$ python -q
>>> import numpy as np
>>> from numpy import linalg as LA
>>> np.set_printoptions(precision=2, suppress=True, linewidth=140)
>>> arr = np.loadtxt("data.csv", delimiter=",")
>>> print(arr)
[[  3.  15.  -3.]
 [ -3. -15.   3.]
 [ -1.  -5.   2.]
 [ -1.  -5.  -1.]
 [  3.  15.   3.]]
>>> T = np.stack([arr, -3 * arr, arr[::-1]])
>>> print((T @ arr.T).shape)
(3, 5, 5)
>>> print(LA.matrix_rank(T.reshape(3, -1)))
2
>>> print(np.einsum("bij,cij->bc", T, T))
[[  786. -2358.   630.]
 [-2358.  7074. -1890.]
 [  630. -1890.   786.]]
>>> print(T.shape)
(3, 5, 3)
>>> print(LA.cond(arr) > 100)
True
>>> print(round(LA.norm(arr, 2) / LA.norm(arr), 2))
0.98
>>> print(LA.matrix_rank(arr, rtol=0.1))
2
>>> print([round(float(x), 2) for x in LA.svd(arr, compute_uv=False)[:3]])
[27.52, 5.33, 0.0]
>>> print(np.argsort(-LA.norm(arr, axis=0).round(6), kind="stable")[:3])
[1 2 0]
>>> M2 = arr[0, 0] * arr[1:] - np.outer(arr[1:, 0], arr[0])
>>> print(M2)
[[ 0.  0.  0.]
 [ 0.  0.  3.]
 [ 0.  0. -6.]
 [ 0.  0. 18.]]
>>> print(arr[:, 0] / arr[0, 0])
[ 1.   -1.   -0.33 -0.33  1.  ]
>>> print(LA.matrix_rank(M2), LA.matrix_rank(arr))
1 2
>>> print(np.flatnonzero(~M2.round(6).any(axis=1)))
[0]
>>> K = np.loadtxt("run16.csv", delimiter=",")
>>> print(K)
[[-0.72 -0.02  0.64  0.24  0.02  0.15]
 [ 0.34 -0.68  0.15  0.46 -0.4   0.19]
 [-0.19 -0.21 -0.39 -0.07  0.35  0.8 ]
 [ 0.43  0.14  0.59 -0.52 -0.05  0.41]
 [-0.38 -0.29 -0.19 -0.59 -0.61 -0.04]
 [ 0.    0.63 -0.17  0.33 -0.58  0.37]]
>>> # columns are unit length and at right angles
>>> theta = np.radians(120)
>>> r_ = np.eye(6)
>>> r_[5, 5] = r_[0, 0] = np.cos(theta)
>>> r_[5, 0], r_[0, 5] = -np.sin(theta), np.sin(theta)
>>> print(r_)
[[-0.5   0.    0.    0.    0.    0.87]
 [ 0.    1.    0.    0.    0.    0.  ]
 [ 0.    0.    1.    0.    0.    0.  ]
 [ 0.    0.    0.    1.    0.    0.  ]
 [ 0.    0.    0.    0.    1.    0.  ]
 [-0.87  0.    0.    0.    0.   -0.5 ]]
>>> M2 = K @ r_.T
>>> print(np.abs(M2 - K).max(axis=0))
[1.2  0.   0.   0.   0.   1.03]
>>> print(M2.round(2) + 0)
[[ 0.49 -0.02  0.64  0.24  0.02  0.55]
 [ 0.   -0.68  0.15  0.46 -0.4  -0.39]
 [ 0.79 -0.21 -0.39 -0.07  0.35 -0.23]
 [ 0.14  0.14  0.59 -0.52 -0.05 -0.58]
 [ 0.16 -0.29 -0.19 -0.59 -0.61  0.35]
 [ 0.32  0.63 -0.17  0.33 -0.58 -0.18]]
>>> r0 = np.array([1, -1])
>>> print(np.cross(M2[1, :3], M2[2, :3]))
[0.3  0.12 0.53]
>>> print(np.polyval(r0, M2[1]))
[-1.   -1.68 -0.85 -0.54 -1.4  -1.39]
>>> print(np.round(np.correlate(M2[1], M2[2], "full"), 2) + 0)
[ 0.    0.16 -0.27 -0.01  0.51  0.   -0.85  0.2   0.6  -0.23 -0.3 ]
>>> print(np.round(np.convolve(M2[1], r0), 2) + 0)
[ 0.   -0.67  0.83  0.31 -0.86  0.01  0.39]
>>> rng = np.random.default_rng(1219)
>>> M2 = K + rng.integers(-2, 3, (6, 2)) @ rng.integers(-2, 3, (2, 6))
>>> print(M2)
[[-4.72 -2.02  1.64 -3.76 -1.98 -0.85]
 [-1.66 -0.68  2.15 -3.54 -2.4  -1.81]
 [-1.19 -0.21  0.61 -2.07 -0.65 -0.2 ]
 [ 0.43  2.14  3.59 -4.52 -2.05 -2.59]
 [ 1.62  1.71  0.81 -0.59 -0.61 -1.04]
 [ 5.    4.63  0.83  2.33  0.42 -0.63]]
>>> print(np.abs(M2 - K).sum(axis=1))
[14. 12.  6. 14.  6. 14.]
>>> print(np.round(LA.svd(M2 - K, compute_uv=False), 2) + 0)
[10.89  7.96  0.    0.    0.    0.  ]
>>> print(M2 - K)
[[-4. -2.  1. -4. -2. -1.]
 [-2.  0.  2. -4. -2. -2.]
 [-1.  0.  1. -2. -1. -1.]
 [ 0.  2.  3. -4. -2. -3.]
 [ 2.  2.  1.  0.  0. -1.]
 [ 5.  4.  1.  2.  1. -1.]]
>>> vec = np.array([3, 0, 1, 1, 2, 1])
>>> print(np.abs(LA.eigvals(K)))
[1. 1. 1. 1. 1. 1.]
>>> print(np.round(LA.inv(K), 2) + 0)
[[-0.72  0.34 -0.19  0.43 -0.38  0.  ]
 [-0.02 -0.68 -0.21  0.14 -0.29  0.63]
 [ 0.64  0.15 -0.39  0.59 -0.19 -0.17]
 [ 0.24  0.46 -0.07 -0.52 -0.59  0.33]
 [ 0.02 -0.4   0.35 -0.05 -0.61 -0.58]
 [ 0.15  0.19  0.8   0.41 -0.04  0.37]]
>>> print(np.round(K @ K.T, 2) + 0)
[[1. 0. 0. 0. 0. 0.]
 [0. 1. 0. 0. 0. 0.]
 [0. 0. 1. 0. 0. 0.]
 [0. 0. 0. 1. 0. 0.]
 [0. 0. 0. 0. 1. 0.]
 [0. 0. 0. 0. 0. 1.]]
>>> print(LA.pinv(K))
[[-0.72  0.34 -0.19  0.43 -0.38  0.  ]
 [-0.02 -0.68 -0.21  0.14 -0.29  0.63]
 [ 0.64  0.15 -0.39  0.59 -0.19 -0.17]
 [ 0.24  0.46 -0.07 -0.52 -0.59  0.33]
 [ 0.02 -0.4   0.35 -0.05 -0.61 -0.58]
 [ 0.15  0.19  0.8   0.41 -0.04  0.37]]
>>> print(LA.norm(K, axis=0))
[1. 1. 1. 1. 1. 1.]
>>> A = np.loadtxt("x.csv", delimiter=",")
>>> print(A)
[[ 3.  1. -3. -2. -3.  3.  3.]
 [-2.  4. -5. -1.  0. -5.  5.]
 [-1.  0.  2.  2.  1. -1. -2.]
 [ 4. -2.  0. -3. -3. -1. -2.]
 [ 0.  3. -3.  1. -3. -2.  3.]
 [ 0.  0.  0.  0.  0.  0.  0.]
 [ 3.  1. -3. -2. -3.  3.  3.]
 [-2.  4. -5. -1.  0. -5.  5.]
 [ 2.  6. -2. -1. -3.  1.  1.]
 [ 5.  1. -5. -4. -7. -2.  3.]
 [ 1. -3.  3. -3. -4.  2. -4.]
 [ 5.  4. -2. -4. -3.  6.  1.]
 [ 2.  3.  1. -2.  0.  3. -2.]
 [ 2.  4. -3. -6. -1. -5.  0.]
 [ 3.  4. -6. -1. -6.  1.  6.]
 [ 2.  0. -2. -2. -4. -5.  0.]
 [ 0.  0.  0.  0.  0.  0.  0.]
 [ 1.  2. -5. -4.  0.  0.  5.]
 [ 0.  0.  0.  0.  0.  0.  0.]
 [ 6.  1.  1. -5. -3.  2. -4.]
 [ 0.  3. -3.  1. -3. -2.  3.]
 [-2.  4. -5. -1.  0. -5.  5.]
 [ 2.  3.  1. -2.  0.  3. -2.]
 [ 0.  0.  0.  0.  0.  0.  0.]
 [ 3.  1. -3. -2. -3.  3.  3.]
 [ 2. -3.  1. -3. -1. -3. -3.]
 [-3.  1.  0.  0.  4. -4.  0.]
 [ 0.  0.  0.  0.  0.  0.  0.]
 [-1.  0.  2.  0. -3.  5. -1.]
 [-4. -3.  3.  4. -2.  1. -1.]
 [-1.  0.  2.  0. -3.  5. -1.]
 [ 2.  3.  1. -2.  0.  3. -2.]]
>>> Xs = A - A.mean(axis=0)
>>> vecs = LA.svd(Xs)[2][:6]
>>> M2 = Xs - Xs @ vecs.T @ vecs
>>> print(np.round(M2.std(axis=0), 2) + 0)
[0.   0.   0.01 0.   0.   0.   0.01]
>>> print(LA.norm(M2, axis=1).round(6).argmax())
19
>>> print(np.diag(vecs.T @ vecs))
[0.96 0.99 0.43 0.98 1.   0.98 0.66]
>>> print((Xs @ vecs.T).std(axis=0))
[4.29 3.53 2.53 2.03 1.27 0.82]
>>> data = np.array([[6, 3, 9, 6, 0],
...     [4, 6, 6, 8, 0],
...     [18, 10, 22, 16, 6],
...     [12, 4, 13, 7, 6],
...     [14, 7, 16, 11, 6],
...     [14, 10, 16, 14, 6],
...     [18, 10, 22, 16, 6],
...     [2, 0, 3, 1, 0]])
>>> # rank 3
>>> Uu, s, VT = LA.svd(data)
>>> print(s.round(2) + 0)
[67.25  6.84  3.86  0.    0.  ]
>>> M2 = Uu[:, :3] @ np.diag(s[:3]) @ VT[:3]
>>> print(round(float(LA.norm(data - M2) / LA.norm(data)), 2))
0.0
>>> print(LA.matrix_rank(M2))
3
>>> print(round(float(LA.norm(data - M2, 2)), 2), round(s[3], 2))
0.0 0.0
>>> rank = LA.matrix_rank(data)
>>> print(rank)
3
>>> N = LA.svd(data)[2][rank:].T
>>> print(np.round(data @ N, 2) + 0)
[[0. 0.]
 [0. 0.]
 [0. 0.]
 [0. 0.]
 [0. 0.]
 [0. 0.]
 [0. 0.]
 [0. 0.]]
>>> print([int(LA.matrix_rank(data[:, :j + 1])) for j in range(5)])
[1, 2, 3, 3, 3]
>>> print(N.shape)
(5, 2)
>>> M2 = np.array([[1, 2], [2, 0], [4, 4], [0, 4], [5, 4]])
>>> print(np.einsum("ik,kj->ij", data, M2))
[[ 48  72]
 [ 40  64]
 [156 212]
 [102 128]
 [122 160]
 [128 172]
 [156 212]
 [ 14  20]]
>>> print(np.einsum("ik,kj->ji", data, M2))
[[ 48  40 156 102 122 128 156  14]
 [ 72  64 212 128 160 172 212  20]]
>>> X = np.array([[0.0, 9.0, 9.0], [9.0, 0.0, 0.0], [9.0, 0.0, 0.0]])
>>> print([round(float(LA.det(X[:i, :i])), 2) + 0 for i in range(1, 4)])
[0.0, -81.0, 0.0]
>>> M2 = np.array([[0, 0], [2, 3], [4, 0]])
>>> print(np.einsum("ij,ij->i", X, X))
[162.  81.  81.]
>>> M2 @ X
Traceback (most recent call last):
  File "<python-input-78>", line 1, in <module>
    M2 @ X
    ~~~^~~
ValueError: matmul: Input operand 1 has a mismatch in its core dimension 0, with gufunc signature (n?,k),(k,m?)->(n?,m?) (size 3 is different from 2)
>>> print(LA.matrix_rank(np.vstack([X, M2.T])))
3
>>> print(np.einsum("ik,kj->ji", X, M2))
[[54.  0.  0.]
 [27.  0.  0.]]
>>> print(np.einsum("ij->j", X))
[18.  9.  9.]
>>> M = np.load("dump.npy")
>>> print(M)
[[0 1 0 0 0 0 0 0]
 [0 0 1 0 0 0 0 0]
 [1 0 0 0 0 0 0 0]
 [0 0 0 0 0 1 0 0]
 [0 0 0 0 0 0 0 1]
 [0 0 0 0 0 0 1 0]
 [0 0 0 1 0 0 0 0]
 [0 0 0 0 1 0 0 0]]
>>> lab = rng.permutation(8)
>>> print(lab)
[6 4 3 1 2 5 0 7]
>>> M2 = M[lab][:, lab]
>>> print(np.diag(M2))
[0 0 0 0 0 0 0 0]
>>> print(M2)
[[0 0 1 0 0 0 0 0]
 [0 0 0 0 0 0 0 1]
 [0 0 0 0 0 1 0 0]
 [0 0 0 0 1 0 0 0]
 [0 0 0 0 0 0 1 0]
 [1 0 0 0 0 0 0 0]
 [0 0 0 1 0 0 0 0]
 [0 1 0 0 0 0 0 0]]
>>> print(round(LA.det(M2), 2), round(float(LA.det(M[lab])), 2))
-1.0 -1.0
>>> print(np.sort(np.abs(LA.eigvals(M2))))
[1. 1. 1. 1. 1. 1. 1. 1.]
>>> print(np.sort(np.abs(LA.eigvals(M))))
[1. 1. 1. 1. 1. 1. 1. 1.]
>>> print(np.trace(M))
0
>>> print((M - M.T) / 2)
[[ 0.   0.5 -0.5  0.   0.   0.   0.   0. ]
 [-0.5  0.   0.5  0.   0.   0.   0.   0. ]
 [ 0.5 -0.5  0.   0.   0.   0.   0.   0. ]
 [ 0.   0.   0.   0.   0.   0.5 -0.5  0. ]
 [ 0.   0.   0.   0.   0.   0.   0.   0. ]
 [ 0.   0.   0.  -0.5  0.   0.   0.5  0. ]
 [ 0.   0.   0.   0.5  0.  -0.5  0.   0. ]
 [ 0.   0.   0.   0.   0.   0.   0.   0. ]]
>>> print(LA.matrix_power(M, 3))
[[1 0 0 0 0 0 0 0]
 [0 1 0 0 0 0 0 0]
 [0 0 1 0 0 0 0 0]
 [0 0 0 1 0 0 0 0]
 [0 0 0 0 0 0 0 1]
 [0 0 0 0 0 1 0 0]
 [0 0 0 0 0 0 1 0]
 [0 0 0 0 1 0 0 0]]
>>> print((M + M.T) / 2)
[[0.  0.5 0.5 0.  0.  0.  0.  0. ]
 [0.5 0.  0.5 0.  0.  0.  0.  0. ]
 [0.5 0.5 0.  0.  0.  0.  0.  0. ]
 [0.  0.  0.  0.  0.  0.5 0.5 0. ]
 [0.  0.  0.  0.  0.  0.  0.  1. ]
 [0.  0.  0.  0.5 0.  0.  0.5 0. ]
 [0.  0.  0.  0.5 0.  0.5 0.  0. ]
 [0.  0.  0.  0.  1.  0.  0.  0. ]]
>>> print(np.allclose(M @ M.T, M.T @ M))
True
>>> print(LA.svd(M, compute_uv=False))
[1. 1. 1. 1. 1. 1. 1. 1.]
>>> print(LA.norm(M, axis=0))
[1. 1. 1. 1. 1. 1. 1. 1.]
>>> print(LA.pinv(M))
[[0. 0. 1. 0. 0. 0. 0. 0.]
 [1. 0. 0. 0. 0. 0. 0. 0.]
 [0. 1. 0. 0. 0. 0. 0. 0.]
 [0. 0. 0. 0. 0. 0. 1. 0.]
 [0. 0. 0. 0. 0. 0. 0. 1.]
 [0. 0. 0. 1. 0. 0. 0. 0.]
 [0. 0. 0. 0. 0. 1. 0. 0.]
 [0. 0. 0. 0. 1. 0. 0. 0.]]
>>> print(M.T @ M)
[[1 0 0 0 0 0 0 0]
 [0 1 0 0 0 0 0 0]
 [0 0 1 0 0 0 0 0]
 [0 0 0 1 0 0 0 0]
 [0 0 0 0 1 0 0 0]
 [0 0 0 0 0 1 0 0]
 [0 0 0 0 0 0 1 0]
 [0 0 0 0 0 0 0 1]]
>>> print(LA.matrix_power(M, 100))
[[0 1 0 0 0 0 0 0]
 [0 0 1 0 0 0 0 0]
 [1 0 0 0 0 0 0 0]
 [0 0 0 0 0 1 0 0]
 [0 0 0 0 1 0 0 0]
 [0 0 0 0 0 0 1 0]
 [0 0 0 1 0 0 0 0]
 [0 0 0 0 0 0 0 1]]
>>> print(M @ np.ones(8))
[1. 1. 1. 1. 1. 1. 1. 1.]
>>> pr = np.eye(8)[6]
>>> for _ in range(7):
...     pr = pr @ M
...     print(pr.round(2))
... 
[0. 0. 0. 1. 0. 0. 0. 0.]
[0. 0. 0. 0. 0. 1. 0. 0.]
[0. 0. 0. 0. 0. 0. 1. 0.]
[0. 0. 0. 1. 0. 0. 0. 0.]
[0. 0. 0. 0. 0. 1. 0. 0.]
[0. 0. 0. 0. 0. 0. 1. 0.]
[0. 0. 0. 1. 0. 0. 0. 0.]
>>> E = np.load("layer19.npy")
>>> print(E)
[[ 2  2  2  2  2]
 [ 2  4  4  4  4]
 [ 2  4  6  6  6]
 [ 2  4  6  8  8]
 [ 2  4  6  8 10]]
>>> # symmetric
>>> Lm = LA.cholesky(E)
>>> print(LA.eigvalsh(E).min() > 0)
True
>>> print(Lm @ Lm.T)
[[ 2.  2.  2.  2.  2.]
 [ 2.  4.  4.  4.  4.]
 [ 2.  4.  6.  6.  6.]
 [ 2.  4.  6.  8.  8.]
 [ 2.  4.  6.  8. 10.]]
>>> print(E / np.sqrt(np.outer(np.diag(E), np.diag(E))))
[[1.   0.71 0.58 0.5  0.45]
 [0.71 1.   0.82 0.71 0.63]
 [0.58 0.82 1.   0.87 0.77]
 [0.5  0.71 0.87 1.   0.89]
 [0.45 0.63 0.77 0.89 1.  ]]
>>> print(Lm)
[[1.41 0.   0.   0.   0.  ]
 [1.41 1.41 0.   0.   0.  ]
 [1.41 1.41 1.41 0.   0.  ]
 [1.41 1.41 1.41 1.41 0.  ]
 [1.41 1.41 1.41 1.41 1.41]]
>>> F = np.loadtxt("sample12.csv", delimiter=",")
>>> print(F)
[[ 0.64 -0.5  -0.5  -1.3   0.7   0.3   1.8   0.9 ]
 [ 2.07  0.4   0.6  -0.3   1.5   1.   -0.1   1.3 ]
 [ 5.15 -0.7   0.2  -2.1   0.    2.6   1.4   0.7 ]
 [-0.5  -1.7   0.7  -0.9   0.   -0.2  -0.4  -1.5 ]
 [ 3.37 -0.9  -1.7  -0.2   2.2   1.7   0.2  -1.5 ]
 [ 1.96  0.   -0.1  -1.    0.8   1.    0.8   0.  ]
 [ 1.25  0.   -0.7  -0.2   0.7   0.6   0.2  -1.5 ]
 [ 0.03  0.1  -0.3   0.2  -0.1   0.   -1.5  -2.1 ]
 [-0.22  1.1  -0.9   0.4  -0.5  -0.1   2.   -1.6 ]
 [ 1.36  2.1   0.2  -1.2  -0.6   0.7  -0.2  -0.6 ]
 [-1.85 -0.7  -0.9  -0.2  -0.7  -0.9  -0.5   0.3 ]
 [-1.2  -1.1   0.3  -2.1  -0.5  -0.6   2.2   0.1 ]
 [-0.77  2.4  -1.4   0.6   0.1  -0.4   0.9  -0.8 ]
 [ 0.9   0.   -0.2   0.    1.9   0.5  -0.7  -0.8 ]
 [ 0.44  0.4  -1.8   2.1   0.3   0.2  -0.6   0.3 ]
 [ 0.29 -0.5   0.6   1.6   0.3   0.1   0.4   0.  ]
 [-1.61 -0.5   0.    0.   -0.2  -0.8  -0.9   1.2 ]
 [ 0.2  -0.9   0.9   0.   -0.1   0.1   0.6  -1.2 ]
 [ 0.01 -0.8   0.8  -1.5  -0.6   0.    0.    0.8 ]
 [-1.61  1.2   0.6   0.6   0.2  -0.8  -0.8  -0.5 ]
 [ 1.46  1.1   0.4  -0.1   0.9   0.7   2.2   0.9 ]
 [-0.63 -0.5   0.4  -0.1   0.6  -0.4  -0.4  -0.7 ]
 [ 0.34  1.   -0.9  -0.3   2.    0.2   1.4   0.2 ]
 [-2.03  0.6   0.7   0.2   0.4  -1.    1.5   0.8 ]
 [-0.47 -0.4  -2.1   0.7  -0.7  -0.2   0.1   0.1 ]
 [-0.83  0.3   0.9   2.3  -1.1  -0.4  -0.8   0.3 ]]
>>> M2 = np.array([[2, -2, 3],
...     [2, -1, 0],
...     [1, 0, 3],
...     [2, 3, 2],
...     [1, -3, 3],
...     [-2, -1, 3],
...     [-2, 3, -3],
...     [-1, 0, 2]])
>>> print(LA.matrix_rank(np.vstack([F, M2.T])))
8
